$ python3 -q
>>> import numpy as np
>>> np.set_printoptions(precision=2, suppress=True, linewidth=140, legacy="1.25")
>>> def rd(a):
...     return np.round(a, 2) + 0
... 
>>> K = np.loadtxt("mat.csv", delimiter=",")
>>> K
array([[ 2.3 ,  1.99,  2.19],
       [ 1.89,  1.83,  1.62],
       [ 2.49,  2.16,  2.37],
       [ 1.97,  2.4 ,  1.48],
       [ 1.84,  2.39,  2.05],
       [ 1.89,  1.96,  1.82],
       [ 2.37,  2.05,  2.  ],
       [ 1.67,  1.69,  2.07],
       [ 2.49,  1.77,  2.12],
       [ 2.44,  2.02,  2.65],
       [ 2.36,  2.13,  2.19],
       [ 2.33,  2.11,  1.43],
       [ 2.07,  1.55,  2.13],
       [ 0.12, -0.2 ,  1.44],
       [ 0.42,  0.07,  1.07],
       [-0.22,  0.14,  0.96],
       [-0.17,  0.41,  0.92],
       [-0.42,  0.14,  0.84],
       [ 0.03, -0.14,  1.06],
       [-0.25, -0.01,  0.95],
       [ 0.12,  0.03,  1.22],
       [ 0.05, -0.49,  1.48],
       [-0.1 , -0.09,  0.93],
       [-0.02,  0.17,  1.02],
       [-0.58,  0.02,  1.22],
       [-0.1 , -0.05,  1.19]])
>>> gram = np.cov(K, rowvar=False)
>>> rd(np.linalg.eigvalsh(gram)[::-1])
array([2.64, 0.1 , 0.04])
>>> rd(K.std(axis=0))
array([1.15, 1.03, 0.53])
>>> rd(gram)
array([[1.38, 1.17, 0.56],
       [1.17, 1.1 , 0.45],
       [0.56, 0.45, 0.29]])
>>> np.argsort(-K.std(axis=0).round(6), kind="stable")
array([0, 1, 2])
>>> lab = K[:, 2] > np.median(K[:, 2])
>>> f = K[lab].mean(axis=0) - K[~lab].mean(axis=0)
>>> print(rd(f))
[1.9  1.6  0.92]
>>> ((K - K.mean(axis=0)) @ f > 0).astype(int)
array([1, 1, 1, 1, 1, 1, 1, 1, 1, 1, 1, 1, 1, 0, 0, 0, 0, 0, 0, 0, 0, 0, 0, 0, 0, 0])
>>> x0 = np.array([1, -1, -3])
>>> rhs = K @ x0
>>> rd(np.linalg.pinv(K) @ K)
array([[1., 0., 0.],
       [0., 1., 0.],
       [0., 0., 1.]])
>>> rd(np.linalg.solve(K.T @ K, K.T @ rhs))
array([ 1., -1., -3.])
>>> rng = np.random.default_rng(489182)
>>> rhs = rhs + 0.3 * rng.normal(size=26)
>>> rd(rhs)
array([-6.29, -5.08, -6.66, -5.09, -6.87, -5.19, -5.12, -6.26, -5.7 , -7.29, -6.62, -4.32, -5.75, -4.21, -2.75, -3.1 , -3.7 , -3.51, -2.99,
       -3.35, -3.9 , -4.26, -2.52, -2.88, -3.58, -3.56])
>>> coef, *_ = np.linalg.lstsq(K, rhs)
>>> rd(K.T @ (rhs - K @ coef))
array([0., 0., 0.])
>>> rd(np.linalg.norm(rhs - K @ coef))
1.47
>>> coef.round()
array([ 1., -1., -3.])
>>> rd(coef)
array([ 1.02, -1.02, -2.99])
>>> [round(float(np.linalg.norm(np.linalg.solve(K.T @ K + lam * np.eye(3), K.T @ rhs))), 2) for lam in (0, 1, 10, 100)]
[3.32, 2.99, 2.16, 1.14]
>>> proj = K @ np.linalg.solve(K.T @ K, K.T)
>>> np.allclose(proj @ proj, proj)
True
>>> rd(proj @ K[:, 1])
array([ 1.99,  1.83,  2.16,  2.4 ,  2.39,  1.96,  2.05,  1.69,  1.77,  2.02,  2.13,  2.11,  1.55, -0.2 ,  0.07,  0.14,  0.41,  0.14, -0.14,
       -0.01,  0.03, -0.49, -0.09,  0.17,  0.02, -0.05])
>>> print(rd(np.linalg.eigvalsh(proj)))
[0. 0. 0. 0. 0. 0. 0. 0. 0. 0. 0. 0. 0. 0. 0. 0. 0. 0. 0. 0. 0. 0. 0. 1. 1. 1.]
>>> rd(np.diag(proj))
array([0.09, 0.06, 0.1 , 0.21, 0.24, 0.08, 0.09, 0.07, 0.17, 0.12, 0.09, 0.11, 0.11, 0.15, 0.07, 0.09, 0.14, 0.14, 0.07, 0.07, 0.07, 0.25,
       0.05, 0.06, 0.21, 0.08])
>>> F = np.load("case12.npy")
>>> F
array([[0, 1, 1, 0],
       [3, 2, 0, 2],
       [2, 3, 1, 1],
       [2, 3, 0, 0]])
>>> rd(np.sort(np.abs(np.linalg.eigvals(F))))
array([0.34, 0.34, 1.73, 4.92])
>>> print(np.linalg.matrix_power(F, 2))
[[ 5  5  1  3]
 [10 13  3  4]
 [13 14  3  7]
 [ 9  8  2  6]]
>>> rd(np.linalg.det(F))
-1.0
>>> (F + F.T) / 2
array([[0. , 2. , 1.5, 1. ],
       [2. , 2. , 1.5, 2.5],
       [1.5, 1.5, 1. , 0.5],
       [1. , 2.5, 0.5, 0. ]])
>>> (F - F.T) / 2
array([[ 0. , -1. , -0.5, -1. ],
       [ 1. ,  0. , -1.5, -0.5],
       [ 0.5,  1.5,  0. ,  0.5],
       [ 1. ,  0.5, -0.5,  0. ]])
>>> X = np.loadtxt("a.csv", delimiter=",")
>>> X
array([[ 0.9 ,  0.41,  0.06, -0.98],
       [ 1.  ,  0.95, -0.79, -1.  ],
       [ 0.62, -0.69,  0.93, -0.02],
       [ 0.47,  0.84, -0.94, -0.98],
       [ 0.46, -0.15,  0.95,  0.98],
       [ 0.99,  0.97, -0.58, -1.  ],
       [ 0.03, -0.58, -0.9 , -1.  ],
       [-0.88, -0.4 ,  0.44,  1.  ],
       [ 0.16, -0.11,  0.81,  0.94],
       [ 0.79, -0.13,  0.64, -0.85],
       [-0.94, -0.86,  0.29,  0.96],
       [ 0.26,  0.06, -0.8 , -0.99],
       [-0.8 , -0.73,  0.46,  0.94],
       [-0.94, -0.48,  0.52,  1.  ],
       [ 0.66, -0.54,  0.28, -0.99],
       [ 0.97,  0.62, -0.86, -1.  ],
       [-0.06,  0.34, -0.53, -0.35],
       [ 0.84,  0.54,  0.44, -0.56],
       [-0.83, -0.83,  0.11,  0.51],
       [-0.76, -0.34,  0.48,  0.99],
       [-0.93, -0.58, -0.53,  0.87],
       [-0.84, -0.75,  0.2 ,  0.85],
       [-0.83,  0.87, -1.  , -0.89],
       [ 0.84,  0.89, -0.85, -0.99],
       [-0.02,  0.03, -0.15, -0.2 ],
       [ 0.72,  0.95, -0.78, -0.46]])
>>> O, V = np.linalg.qr(X[:, :1])[0], np.linalg.qr(X[:, 1:])[0]
>>> sig = np.linalg.svd(O.T @ V, compute_uv=False)
>>> rd(np.degrees(np.arccos(sig.clip(0, 1))))
array([28.42])
>>> Xc = X - X.mean(axis=0)
>>> V = np.linalg.svd(Xc)[2][:1]
>>> Y = Xc - Xc @ V.T @ V
>>> print(rd(Y.std(axis=0)))
[0.43 0.34 0.47 0.26]
>>> np.linalg.norm(Y, axis=1).round(6).argmax()
22
>>> print(rd(np.linalg.norm(Y) / np.linalg.norm(Xc)))
0.53
>>> data = np.load("sample6.npy")
>>> rd(data)
array([[ 0.38, -0.3 ,  0.38],
       [-0.3 ,  0.23, -0.3 ],
       [ 0.38, -0.3 ,  0.38]])
>>> # column 2 repeats column 0
>>> rd(np.linalg.det(data[::-1]))
0.0
>>> print(np.einsum("ii->", data))
1.0
>>> rd(np.linalg.eigvals(data).sum().real)
1.0
>>> rd(np.linalg.det(2 * data)), rd(np.linalg.det(data))
(0.0, 0.0)
>>> rd(np.kron(np.eye(2, dtype=int), data))
array([[ 0.38, -0.3 ,  0.38,  0.  ,  0.  ,  0.  ],
       [-0.3 ,  0.23, -0.3 ,  0.  ,  0.  ,  0.  ],
       [ 0.38, -0.3 ,  0.38,  0.  ,  0.  ,  0.  ],
       [ 0.  ,  0.  ,  0.  ,  0.38, -0.3 ,  0.38],
       [ 0.  ,  0.  ,  0.  , -0.3 ,  0.23, -0.3 ],
       [ 0.  ,  0.  ,  0.  ,  0.38, -0.3 ,  0.38]])
>>> rd(np.poly(data))
array([ 1., -1.,  0.,  0.])
>>> def softmax(z):
...     e = np.exp(z - z.max(axis=-1, keepdims=True))
...     return e / e.sum(axis=-1, keepdims=True)
... 
>>> rd(softmax(10 * data[2]))
array([0.5, 0. , 0.5])
>>> att = data @ data.T / np.sqrt(3)
>>> rd(softmax(att + np.triu(np.full(att.shape, -np.inf), 1)))
array([[1.  , 0.  , 0.  ],
       [0.42, 0.58, 0.  ],
       [0.37, 0.25, 0.37]])
>>> rd(softmax(att)[2] @ data)
array([ 0.21, -0.16,  0.21])
>>> print(softmax(att).round(6).argmax(axis=1))
[0 1 0]
>>> f = np.array([5, -4, 2])
>>> J = np.outer(rng.normal(size=10), f) + 0.02 * rng.normal(size=(10, 3))
>>> print(rd(J))
[[ 1.48 -1.2   0.57]
 [-3.27  2.58 -1.26]
 [-7.02  5.61 -2.77]
 [-7.75  6.22 -3.15]
 [-4.74  3.8  -1.92]
 [ 1.54 -1.23  0.66]
 [-1.61  1.31 -0.64]
 [-8.63  6.93 -3.46]
 [ 3.45 -2.81  1.4 ]
 [ 0.21 -0.17  0.11]]
>>> Y = J + rng.integers(-2, 3, (10, 1)) @ rng.integers(-2, 3, (1, 3))
>>> rd(Y)
array([[ 3.48, -1.2 ,  2.57],
       [-4.27,  2.58, -2.26],
       [-7.02,  5.61, -2.77],
       [-7.75,  6.22, -3.15],
       [-4.74,  3.8 , -1.92],
       [-0.46, -1.23, -1.34],
       [ 0.39,  1.31,  1.36],
       [-6.63,  6.93, -1.46],
       [ 2.45, -2.81,  0.4 ],
       [ 1.21, -0.17,  1.11]])
>>> print(np.abs(Y - J).sum(axis=1))
[4. 2. 0. 0. 0. 4. 4. 4. 2. 2.]
>>> rd(Y - J)
array([[ 2.,  0.,  2.],
       [-1.,  0., -1.],
       [ 0.,  0.,  0.],
       [ 0.,  0.,  0.],
       [ 0.,  0.,  0.],
       [-2.,  0., -2.],
       [ 2.,  0.,  2.],
       [ 2.,  0.,  2.],
       [-1.,  0., -1.],
       [ 1.,  0.,  1.]])
>>> rd(np.linalg.svd(Y - J, compute_uv=False))
array([6.16, 0.  , 0.  ])
>>> np.linalg.matrix_rank(Y - J, tol=1e-8)
1
>>> d = np.linalg.norm(J[:, None] - J[None], axis=-1)
>>> np.flatnonzero(d[1] < d.mean() / 2)
array([1, 4, 6])
>>> rd(d[:5, :5])
array([[ 0.  ,  6.34, 11.39, 12.41,  8.36],
       [ 6.34,  0.  ,  5.05,  6.07,  2.02],
       [11.39,  5.05,  0.  ,  1.02,  3.03],
       [12.41,  6.07,  1.02,  0.  ,  4.05],
       [ 8.36,  2.02,  3.03,  4.05,  0.  ]])
>>> (d + 1e9 * np.eye(10)).round(6).argmin(axis=1)
array([5, 4, 3, 2, 1, 0, 1, 3, 5, 0])
>>> Y = np.array([[0, 4], [1, 3]])
>>> Z = np.array([[-2, -2, 0], [0, 1, 1], [-2, -2, 2]])
>>> m1 = np.block([[Y, np.array([[2, -1, 2], [1, -2, 1]])], [np.zeros((3, 2)), Z]])
>>> m1
array([[ 0.,  4.,  2., -1.,  2.],
       [ 1.,  3.,  1., -2.,  1.],
       [ 0.,  0., -2., -2.,  0.],
       [ 0.,  0.,  0.,  1.,  1.],
       [ 0.,  0., -2., -2.,  2.]])
>>> O = m1.astype(float).copy()
>>> for j in range(5):
...     O[:, j] -= O[:, :j] @ (O[:, :j].T @ O[:, j])
...     O[:, j] /= np.linalg.norm(O[:, j])
... 
>>> rd(O.T @ O)
array([[1., 0., 0., 0., 0.],
       [0., 1., 0., 0., 0.],
       [0., 0., 1., 0., 0.],
       [0., 0., 0., 1., 0.],
       [0., 0., 0., 0., 1.]])
>>> lab = rng.permutation(5)
>>> lab
array([1, 0, 2, 3, 4])
>>> Y = m1[lab][:, lab]
>>> rd(np.sort(np.abs(np.linalg.eigvals(Y))))
array([1.  , 1.55, 1.55, 1.66, 4.  ])
>>> Xc = (X - X.mean(axis=0)) / X.std(axis=0)
>>> rd(Xc.std(axis=0))
array([1., 1., 1., 1.])
>>> coef = np.linalg.lstsq(np.delete(Xc, 1, axis=1), Xc[:, 1])[0]
>>> rd(coef)
array([ 0.67, -0.63,  0.22])
>>> proj = np.triu(np.array([[3, 1, -1, 1, 3],
...     [-3, -1, -2, 0, 3],
...     [0, -3, 3, -2, -2],
...     [3, 3, -2, 2, -1],
...     [-1, 3, -3, 3, -2]]), 1) + np.eye(5)
>>> Y = proj @ m1 @ np.linalg.inv(proj)
>>> Y
array([[ 1.,  6., 12., 17., 30.],
       [ 1.,  2.,  4.,  3.,  9.],
       [ 0.,  0.,  2.,  4.,  2.],
       [ 0.,  0.,  2.,  7., 10.],
       [ 0.,  0., -2., -6., -8.]])
>>> proj @ m1 - m1 @ proj
array([[  1.,   3.,   5.,  -1.,  -1.],
       [  0.,  -1.,   5.,  -1.,  -6.],
       [  0.,   0.,   4.,  -2., -12.],
       [  0.,   0.,   2.,   2.,  -1.],
       [  0.,   0.,   0.,  -4.,  -6.]])
>>> rd(np.poly(Y))
array([  1.,  -4.,  -3.,  14.,  -4., -16.])
>>> W0 = np.load("dump.npy")
>>> W0
array([[ 0.,  1.,  2.],
       [ 0., -1.,  1.],
       [ 0.,  2., -1.]])
>>> # null space of dimension 1
>>> x0 = np.array([1, -3, -4])
>>> h = np.maximum(W0 @ x0, 0)
>>> np.maximum(W0 @ x0, 0) - np.maximum(-W0 @ x0, 0)
array([-11.,  -1.,  -2.])
>>> left, sig, VT = np.linalg.svd(W0)
>>> print(rd(sig))
[2.65 2.24 0.  ]
>>> np.argmax(sig[:-1] / (sig[1:] + 1e-6)) + 1
2
>>> Y = left[:, :2] @ np.diag(sig[:2]) @ VT[:2]
>>> rd(np.abs(W0 - Y).max())
0.0
>>> np.linalg.matrix_rank(W0, rtol=0.05)
2
>>> rd(np.linalg.norm(W0 - Y, 2)), sig[2]
(0.0, 0.0)
>>> np.linalg.matrix_rank(Y)
2
>>> rd(np.poly(W0))
array([ 1.,  2., -1.,  0.])
>>> rd(np.linalg.det(2 * W0)), rd(np.linalg.det(W0))
(0.0, 0.0)
>>> rd(np.linalg.eigvals(W0))
array([ 0.  ,  0.41, -2.41])
>>> print(np.kron(np.eye(2, dtype=int), W0))
[[ 0.  1.  2.  0.  0.  0.]
 [ 0. -1.  1.  0. -0.  0.]
 [ 0.  2. -1.  0.  0. -0.]
 [ 0.  0.  0.  0.  1.  2.]
 [ 0. -0.  0.  0. -1.  1.]
 [ 0.  0. -0.  0.  2. -1.]]
>>> rd(np.linalg.det(W0.T))
0.0
>>> rd(np.linalg.eigvals(W0).sum().real)
-2.0
